In [1]: import numpy as np

In [2]: np.set_printoptions(precision=2, suppress=True, linewidth=200, floatmode="fixed")

In [3]: def tidy(a):
   ...:     return np.round(a, 2) + 0
   ...: 

In [4]: F = np.array([[0, -1, 3], [-1, -2, -3], [-1, -1, 3], [0, 1, -3]])

In [5]: F[-1] = F[0] + -2 * F[1]

In [6]: F
Out[6]: 
array([[ 0, -1,  3],
       [-1, -2, -3],
       [-1, -1,  3],
       [ 2,  3,  9]])

In [7]: x = np.array([-3, -3, 1])

In [8]: rhs = F @ x

In [9]: tidy(np.linalg.lstsq(F, rhs)[0])
Out[9]: array([-3.00, -3.00,  1.00])

In [10]: rhs
Out[10]: array([ 6,  6,  9, -6])

In [11]: rng = np.random.default_rng(471210)

In [12]: rhs = rhs + 0.05 * rng.normal(size=4)

In [13]: tidy(rhs)
Out[13]: array([ 6.03,  6.07,  8.97, -5.92])

In [14]: c, *_ = np.linalg.lstsq(F, rhs)

In [15]: c.round()
Out[15]: array([-3.00, -3.00,  1.00])

In [16]: other = np.c_[F[:, :1] @ np.array([[1]]), np.array([1, 1, 3, 2])]

In [17]: other
Out[17]: 
array([[ 0,  1],
       [-1,  1],
       [-1,  3],
       [ 2,  2]])

In [18]: np.linalg.matrix_rank(np.c_[F, other])
Out[18]: np.int64(4)

In [19]: tidy(np.linalg.norm(np.linalg.qr(F)[0].T @ other, axis=0) ** 2 / ((other ** 2).sum(axis=0) + 1e-12))
Out[19]: array([1.00, 0.90])

In [20]: tidy(np.linalg.lstsq(F, other[:, 0])[0])
Out[20]: array([1.00, 0.00, 0.00])

In [21]: x = np.array([2, 0, 8])

In [22]: rhs = F @ x

In [23]: c, lr = np.zeros(3), 1 / np.linalg.norm(F, 2) ** 2

In [24]: for i in range(25):
    ...:     c -= lr * F.T @ (F @ c - rhs)
    ...:     if i % 5 == 0: print(i, round(np.linalg.norm(F @ c - rhs), 2))
    ...: 
0 4.63
5 3.1
10 2.14
15 1.56
20 1.23

In [25]: tidy(np.linalg.cond(F))
Out[25]: np.float64(16.91)
